$ python -q
>>> import numpy as np
>>> from numpy import linalg as LA
>>> np.set_printoptions(precision=2, suppress=True, linewidth=100, sign=" ")
>>> W0 = np.load("a.npy")
>>> W0
array([[ 0.95, -0.16, -0.05, -0.05, -0.05, -0.26],
       [-0.16,  0.53, -0.16, -0.16, -0.16, -0.79],
       [-0.05, -0.16,  0.95, -0.05, -0.05, -0.26],
       [-0.05, -0.16, -0.05,  0.95, -0.05, -0.26],
       [-0.05, -0.16, -0.05, -0.05,  0.95, -0.26],
       [-0.26, -0.79, -0.26, -0.26, -0.26, -0.32]])
>>> x = np.array([1, -3, -4, -1, 5, 2])
>>> target = W0 @ x
>>> beta, lr = np.zeros(6), 1 / LA.norm(W0, 2) ** 2
>>> for i in range(60):
...     beta -= lr * W0.T @ (W0 @ beta - target)
...     if i % 10 == 0: print(i, round(LA.norm(W0 @ beta - target), 2))
... 
0 0.0
10 0.0
20 0.0
30 0.0
40 0.0
50 0.0
>>> beta
array([ 1., -3., -4., -1.,  5.,  2.])
>>> K = np.array([[-1.3, -0.5, 0.4, -0.5, 0.6, 0.8],
...     [-0.5, 1.3, 0.5, -1.0, 0.2, -0.7],
...     [-1.7, 0.1, 1.3, 0.7, -0.4, -0.9],
...     [-0.3, 0.99, 1.15, -1.39, 0.65, 1.91],
...     [0.0, -0.5, 0.8, -0.6, -0.3, 0.7],
...     [-0.4, 0.6, 1.1, -1.2, 0.5, 1.3],
...     [1.0, -0.5, -1.2, -1.4, -0.5, -0.3]])
>>> G = K.T @ K
>>> LA.matrix_rank(G)
np.int64(6)
>>> np.diag(G)
array([ 6.08,  3.79,  6.71,  7.43,  1.57,  7.86])
>>> out = np.c_[K[:, :5] @ np.array([[3, 2, 2, 3, 3],
...     [2, 3, 1, 2, 3],
...     [2, 3, 3, 0, 1],
...     [1, 2, 1, 2, 0],
...     [1, 3, 0, 0, 1]]), np.array([2, -3, 2, 0, -1, 3, -3])]
>>> out
array([[-4.  , -2.1 , -2.4 , -5.9 , -4.4 ,  2.  ],
       [ 1.3 ,  3.  ,  0.8 , -0.9 ,  3.1 , -3.  ],
       [-2.  ,  1.  ,  1.3 , -3.5 , -3.9 ,  2.  ],
       [ 2.64,  4.99,  2.45, -1.7 ,  3.87,  0.  ],
       [-0.3 , -1.2 ,  1.3 , -2.2 , -1.  , -1.  ],
       [ 1.5 ,  3.4 ,  1.9 , -2.4 ,  2.2 ,  3.  ],
       [-2.3 , -7.4 , -3.5 , -0.8 , -0.2 , -3.  ]])
>>> LA.matrix_rank(np.c_[K, out])
np.int64(7)
>>> np.round(LA.norm(out - K @ LA.lstsq(K, out)[0], axis=0), 2) + 0
array([ 0.  ,  0.  ,  0.  ,  0.  ,  0.  ,  3.09])
>>> LA.norm(LA.qr(K)[0].T @ out, axis=0) ** 2 / ((out ** 2).sum(axis=0) + 1e-12)
array([ 1.  ,  1.  ,  1.  ,  1.  ,  1.  ,  0.74])
>>> np.round(LA.lstsq(K, out[:, 0])[0], 2) + 0
array([ 3.,  2.,  2.,  1.,  1.,  0.])
>>> arr = np.load("out16.npy")
>>> arr
array([[  8,   8, -18,  -4,  -4,   9],
       [  0,   4, -14,   0,  -2,   7],
       [ 12, -16,   6,  -6,   8,  -3],
       [  8,   8, -18,  -8,  -8,  18],
       [  0,   4, -14,   0,  -4,  14],
       [ 12, -16,   6, -12,  16,  -6]])
>>> rng = np.random.default_rng(860)
>>> z = rng.permutation(6)
>>> z
array([ 0,  3,  2,  1,  5,  4])
>>> out = W0[z][:, z]
>>> np.allclose(out, W0)
False
>>> out = arr[0, 0] * arr[1:] - np.outer(arr[1:, 0], arr[0])
>>> out
array([[   0,   32, -112,    0,  -16,   56],
       [   0, -224,  264,    0,  112, -132],
       [   0,    0,    0,  -32,  -32,   72],
       [   0,   32, -112,    0,  -32,  112],
       [   0, -224,  264,  -48,  176, -156]])
>>> np.flatnonzero(~out.round(6).any(axis=1))
array([], dtype=int64)
>>> LA.matrix_rank(out), LA.matrix_rank(arr)
(np.int64(5), np.int64(6))
>>> z = rng.permutation(6)
>>> z
array([ 1,  3,  0,  4,  5,  2])
>>> out = arr[z][:, z]
>>> np.diag(out)
array([ 4, -8,  8, -4, -6,  6])
>>> round(float(LA.det(out)), 2), round(LA.det(arr[z]), 2)
(-540800.0, np.float64(540800.0))
>>> np.trace(out)
np.int64(0)
>>> out
array([[  4,   0,   0,  -2,   7, -14],
       [  8,  -8,   8,  -8,  18, -18],
       [  8,  -4,   8,  -4,   9, -18],
       [  4,   0,   0,  -4,  14, -14],
       [-16, -12,  12,  16,  -6,   6],
       [-16,  -6,  12,   8,  -3,   6]])
>>> np.allclose(out, arr)
False
>>> np.sort(np.abs(LA.eigvals(out)))
array([  5.2 ,   5.2 ,  11.89,  11.89,  11.89,  11.89])
>>> x = np.array([0, 2, 0, -1, 5, -3])
>>> target = out @ x
>>> target
array([ 79, 136,  95, 116, -88, -53])
>>> LA.solve(out, out[:, 0])
array([ 1., -0.,  0.,  0.,  0., -0.])
>>> np.round(LA.solve(out, 2 * target), 2) + 0
array([ 0.,  4.,  0., -2., 10., -6.])
>>> [round(float(LA.det(W0[:i, :i])), 2) + 0 for i in range(1, 7)]
[0.95, 0.47, 0.42, 0.37, 0.32, -1.0]
>>> feats = np.loadtxt("w.csv", delimiter=",")
>>> feats.round(2) + 0
array([[ 0.91, -0.05,  0.08, -0.04, -0.1 , -0.22, -0.02,  0.12],
       [-0.05,  0.9 , -0.04,  0.18, -0.07, -0.09, -0.03,  0.21],
       [ 0.08, -0.04,  0.82,  0.27,  0.07,  0.23, -0.01,  0.06],
       [-0.04,  0.18,  0.27,  0.45,  0.  , -0.18,  0.05, -0.32],
       [-0.1 , -0.07,  0.07,  0.  ,  0.9 , -0.23, -0.02,  0.15],
       [-0.22, -0.09,  0.23, -0.18, -0.23,  0.45, -0.03,  0.23],
       [-0.02, -0.03, -0.01,  0.05, -0.02, -0.03,  0.99,  0.06],
       [ 0.12,  0.21,  0.06, -0.32,  0.15,  0.23,  0.06,  0.58]])
>>> # null space of dimension 2
>>> np.allclose(feats, feats.T)
True
>>> round(np.abs(LA.eigvals(feats)).max(), 2)
np.float64(1.0)
>>> np.round(LA.matrix_power(feats, 4), 2) + 0
array([[ 0.91, -0.05,  0.08, -0.04, -0.1 , -0.22, -0.02,  0.12],
       [-0.05,  0.9 , -0.04,  0.18, -0.07, -0.09, -0.03,  0.21],
       [ 0.08, -0.04,  0.82,  0.27,  0.07,  0.23, -0.01,  0.06],
       [-0.04,  0.18,  0.27,  0.45,  0.  , -0.18,  0.05, -0.32],
       [-0.1 , -0.07,  0.07,  0.  ,  0.9 , -0.23, -0.02,  0.15],
       [-0.22, -0.09,  0.23, -0.18, -0.23,  0.45, -0.03,  0.23],
       [-0.02, -0.03, -0.01,  0.05, -0.02, -0.03,  0.99,  0.06],
       [ 0.12,  0.21,  0.06, -0.32,  0.15,  0.23,  0.06,  0.58]])
>>> np.round((feats + feats.T) / 2, 2) + 0
array([[ 0.91, -0.05,  0.08, -0.04, -0.1 , -0.22, -0.02,  0.12],
       [-0.05,  0.9 , -0.04,  0.18, -0.07, -0.09, -0.03,  0.21],
       [ 0.08, -0.04,  0.82,  0.27,  0.07,  0.23, -0.01,  0.06],
       [-0.04,  0.18,  0.27,  0.45,  0.  , -0.18,  0.05, -0.32],
       [-0.1 , -0.07,  0.07,  0.  ,  0.9 , -0.23, -0.02,  0.15],
       [-0.22, -0.09,  0.23, -0.18, -0.23,  0.45, -0.03,  0.23],
       [-0.02, -0.03, -0.01,  0.05, -0.02, -0.03,  0.99,  0.06],
       [ 0.12,  0.21,  0.06, -0.32,  0.15,  0.23,  0.06,  0.58]])
>>> np.trace(feats)
np.float64(6.0)
>>> G = feats.T @ feats
>>> round(float(np.trace(G)), 2), (feats ** 2).sum()
(6.0, np.float64(6.0))
>>> r = LA.matrix_rank(feats)
>>> r
np.int64(6)
>>> null = LA.svd(feats)[2][r:].T
>>> [int(LA.matrix_rank(np.delete(feats, i, axis=0))) for i in range(8)]
[6, 6, 6, 6, 6, 6, 6, 6]
>>> [int(LA.matrix_rank(feats[:i])) for i in range(1, len(feats) + 1)]
[1, 2, 3, 4, 5, 6, 6, 6]
>>> np.round(null @ null.T, 2) + 0
array([[ 0.09,  0.05, -0.08,  0.04,  0.1 ,  0.22,  0.02, -0.12],
       [ 0.05,  0.1 ,  0.04, -0.18,  0.07,  0.09,  0.03, -0.21],
       [-0.08,  0.04,  0.18, -0.27, -0.07, -0.23,  0.01, -0.06],
       [ 0.04, -0.18, -0.27,  0.55,  0.  ,  0.18, -0.05,  0.32],
       [ 0.1 ,  0.07, -0.07,  0.  ,  0.1 ,  0.23,  0.02, -0.15],
       [ 0.22,  0.09, -0.23,  0.18,  0.23,  0.55,  0.03, -0.23],
       [ 0.02,  0.03,  0.01, -0.05,  0.02,  0.03,  0.01, -0.06],
       [-0.12, -0.21, -0.06,  0.32, -0.15, -0.23, -0.06,  0.42]])
>>> w, evecs = LA.eigh(feats)
>>> (w > 1e-8).sum(), (w < -1e-8).sum()
(np.int64(6), np.int64(0))
>>> np.round(LA.eigvalsh(feats @ feats), 2) + 0
array([ 0.,  0.,  1.,  1.,  1.,  1.,  1.,  1.])
>>> LA.eigvalsh(feats + 4 * np.eye(8))
array([ 4.,  4.,  5.,  5.,  5.,  5.,  5.,  5.])
>>> np.round(evecs @ np.diag(w) @ evecs.T, 2) + 0
array([[ 0.91, -0.05,  0.08, -0.04, -0.1 , -0.22, -0.02,  0.12],
       [-0.05,  0.9 , -0.04,  0.18, -0.07, -0.09, -0.03,  0.21],
       [ 0.08, -0.04,  0.82,  0.27,  0.07,  0.23, -0.01,  0.06],
       [-0.04,  0.18,  0.27,  0.45,  0.  , -0.18,  0.05, -0.32],
       [-0.1 , -0.07,  0.07,  0.  ,  0.9 , -0.23, -0.02,  0.15],
       [-0.22, -0.09,  0.23, -0.18, -0.23,  0.45, -0.03,  0.23],
       [-0.02, -0.03, -0.01,  0.05, -0.02, -0.03,  0.99,  0.06],
       [ 0.12,  0.21,  0.06, -0.32,  0.15,  0.23,  0.06,  0.58]])
>>> w.round(2) + 0
array([ 0.,  0.,  1.,  1.,  1.,  1.,  1.,  1.])
